$ python3 -q
>>> import numpy as np
>>> np.set_printoptions(precision=2, suppress=True, linewidth=200, legacy="1.25")
>>> rnd = lambda a: np.round(a, 2) + 0
>>> A = np.array([[-2, 1, -3, 3], [1, -2, 1, -3], [-3, 1, -2, 1], [3, -3, 1, -2]])
>>> # symmetric, so the eigenvalues are real
>>> x = np.array([-2, -1, 1, 0])
>>> y = A @ x
>>> beta, lr = np.zeros(4), 1 / np.linalg.norm(A, 2) ** 2
>>> for i in range(5):
...     beta -= lr * A.T @ (A @ beta - y)
...     if i % 1 == 0: print(i, round(np.linalg.norm(A @ beta - y), 2))
... 
0 2.93
1 2.71
2 2.51
3 2.32
4 2.15
>>> rnd(beta)
array([-0.46,  0.11, -0.11, -0.19])
>>> np.all(np.linalg.eigvalsh(A) > 0)
False
>>> rnd(np.linalg.eigvalsh(A).min())
-8.12
>>> mat = np.array([[-6, 3, 0], [3, -6, 0], [0, 0, 2]])
>>> # 2 blocks once reordered
>>> evals, V = np.linalg.eigh(mat)
>>> x = np.array([0, 0, 1])
>>> rnd(V * np.abs(evals) @ V.T)
array([[ 6., -3.,  0.],
       [-3.,  6.,  0.],
       [ 0.,  0.,  2.]])
>>> [round(float(np.linalg.det(mat[:i, :i])), 2) + 0 for i in range(1, 4)]
[-6.0, 27.0, 54.0]
>>> np.all(np.linalg.eigvalsh(mat) > 0)
False
>>> T = np.stack([mat, 2 * mat, mat[::-1]])
>>> T.sum(axis=0)
array([[-18,   9,   2],
       [ 12, -24,   0],
       [ -6,   3,   6]])
>>> np.linalg.matrix_rank(T)
array([3, 3, 3])
>>> np.einsum("bij,cij->bc", T, T)
array([[ 94, 188,  45],
       [188, 376,  90],
       [ 45,  90,  94]])
>>> np.linalg.matrix_rank(T.reshape(3, -1))
2
>>> (T @ mat.T).shape
(3, 3, 3)
>>> rnd(np.linalg.det(T))
array([ 54., 432., -54.])
>>> P = np.triu(np.array([[4, 8, 6], [-1, -8, 8], [-7, 8, -5]]), 1) + np.eye(3)
>>> A2 = P @ mat @ np.linalg.inv(P)
>>> rnd(np.linalg.det(A2))
54.0
>>> np.linalg.matrix_rank(A2)
3
>>> A2
array([[  18., -189., 1416.],
       [   3.,  -30.,  238.],
       [   0.,    0.,    2.]])
>>> evals, V = np.linalg.eigh(mat)
>>> rnd(np.linalg.eigvalsh(mat + -3 * np.eye(3)))
array([-12.,  -6.,  -1.])
>>> (evals > 1e-8).sum(), (evals < -1e-8).sum()
(1, 2)
>>> rnd(np.linalg.svd(mat, compute_uv=False))
array([9., 3., 2.])
>>> rnd(V @ np.diag(evals) @ V.T)
array([[-6.,  3.,  0.],
       [ 3., -6.,  0.],
       [ 0.,  0.,  2.]])
>>> arr = np.load("dump.npy")
>>> arr
array([[ 7,  1, -2, -3,  0, -2, -2],
       [-2, 10, -3,  0,  2,  3,  0],
       [ 2, -1,  6,  1,  0,  1,  3],
       [ 2,  0,  3, -7, -3,  3,  0],
       [ 1, -1, -2, -2, -6, -1, -1],
       [ 3,  0,  0,  2,  1, -2, -2],
       [ 3,  1, -1,  0,  1,  3, -4]])
>>> O, V = np.linalg.qr(arr[:, :2])[0], np.linalg.qr(arr[:, 2:])[0]
>>> sv = np.linalg.svd(O.T @ V, compute_uv=False)
>>> (sv > 0.9).sum()
1
>>> rnd(np.linalg.norm(O @ O.T - V @ V.T, 2))
1.0
>>> rnd(np.degrees(np.arccos(sv.clip(0, 1))))
array([16.44, 46.57])
>>> rnd(sv)
array([0.96, 0.69])
>>> t = np.radians(180)
>>> Rm = np.eye(7)
>>> Rm[5, 5] = Rm[4, 4] = np.cos(t)
>>> Rm[5, 4], Rm[4, 5] = -np.sin(t), np.sin(t)
>>> rnd(Rm)
array([[ 1.,  0.,  0.,  0.,  0.,  0.,  0.],
       [ 0.,  1.,  0.,  0.,  0.,  0.,  0.],
       [ 0.,  0.,  1.,  0.,  0.,  0.,  0.],
       [ 0.,  0.,  0.,  1.,  0.,  0.,  0.],
       [ 0.,  0.,  0.,  0., -1.,  0.,  0.],
       [ 0.,  0.,  0.,  0.,  0., -1.,  0.],
       [ 0.,  0.,  0.,  0.,  0.,  0.,  1.]])
>>> A2 = arr @ Rm.T
>>> np.allclose(arr @ arr.T, A2 @ A2.T)
True
>>> rnd(np.linalg.svd(arr, compute_uv=False)), rnd(np.linalg.svd(A2, compute_uv=False))
(array([12.17, 10.82,  8.94,  7.54,  4.56,  3.43,  1.16]), array([12.17, 10.82,  8.94,  7.54,  4.56,  3.43,  1.16]))
>>> P = np.triu(np.array([[-1, 2, -3, -3], [-2, -3, -2, 0], [2, -1, -3, 0], [-1, 2, -2, 0]]), 1) + np.eye(4)
>>> A2 = P @ A @ np.linalg.inv(P)
>>> A2
array([[  0.,   3.,   8.,   0.],
       [  7., -18., -10.,  16.],
       [ -3.,   7.,   3.,  -8.],
       [  3.,  -9.,  -8.,   7.]])
